In [1]: import numpy as np

In [2]: import numpy.linalg as la

In [3]: np.set_printoptions(precision=2, suppress=True, linewidth=140, legacy="1.25")

In [4]: def rd(a):
   ...:     return np.round(a, 2) + 0
   ...: 

In [5]: arr = np.load("out4.npy")

In [6]: print(arr)
[[-2  0  0]
 [ 1  1  0]
 [ 0 -2  0]]

In [7]: print((arr + arr.T) / 2)
[[-2.   0.5  0. ]
 [ 0.5  1.  -1. ]
 [ 0.  -1.   0. ]]

In [8]: print(np.allclose(arr, arr.T))
False

In [9]: print(rd(np.sort(np.abs(la.eigvals(arr)))))
[0. 1. 2.]

In [10]: print((arr - arr.T) / 2)
[[ 0.  -0.5  0. ]
 [ 0.5  0.   1. ]
 [ 0.  -1.   0. ]]

In [11]: print(rd(la.det(arr)))
0.0

In [12]: print(np.allclose(arr @ arr.T, arr.T @ arr))
False

In [13]: rk = la.matrix_rank(arr)

In [14]: print(rk)
2

In [15]: ns = la.svd(arr)[2][rk:].T

In [16]: print(ns[:, 0] / ns[np.abs(ns[:, 0]).round(6).argmax(), 0])
[0. 0. 1.]

In [17]: print(arr @ ns)
[[0.]
 [0.]
 [0.]]

In [18]: W0 = np.load("x.npy")

In [19]: print(W0)
[[ 0 -1 -5  0 -3  0  0]
 [ 1  0  0 -1  0  0  0]
 [ 0 -5 -2  2  0  0  0]
 [ 0 -4  0  0  0  0  0]
 [ 0  0  0 -2 -4  0  0]
 [ 0  0  0  0  0  0  0]
 [ 0 -4 -5  0  0  0  3]
 [-1  0  0  0  0  0  0]
 [ 0  2  0  2  0 -1 -4]]

In [20]: P = W0 @ la.solve(W0.T @ W0, W0.T)

In [21]: print(rd(np.diag(P)))
[0.98 0.7  0.85 0.8  0.99 0.   1.   0.7  1.  ]

In [22]: vec = np.array([5, 3, 3, 0, 3, 0, 4])

In [23]: y = W0 @ vec

In [24]: print(y)
[-27   5 -21 -12 -12   0 -15  -5 -10]

In [25]: rng = np.random.default_rng(6241)

In [26]: y = y + 0.3 * rng.normal(size=9)

In [27]: print(rd(y))
[-26.73   4.94 -20.97 -12.23 -11.91   0.3  -14.72  -5.03 -10.71]

In [28]: beta, *_ = la.lstsq(W0, y)

In [29]: print(rd(la.norm(y - W0 @ beta)))
0.3
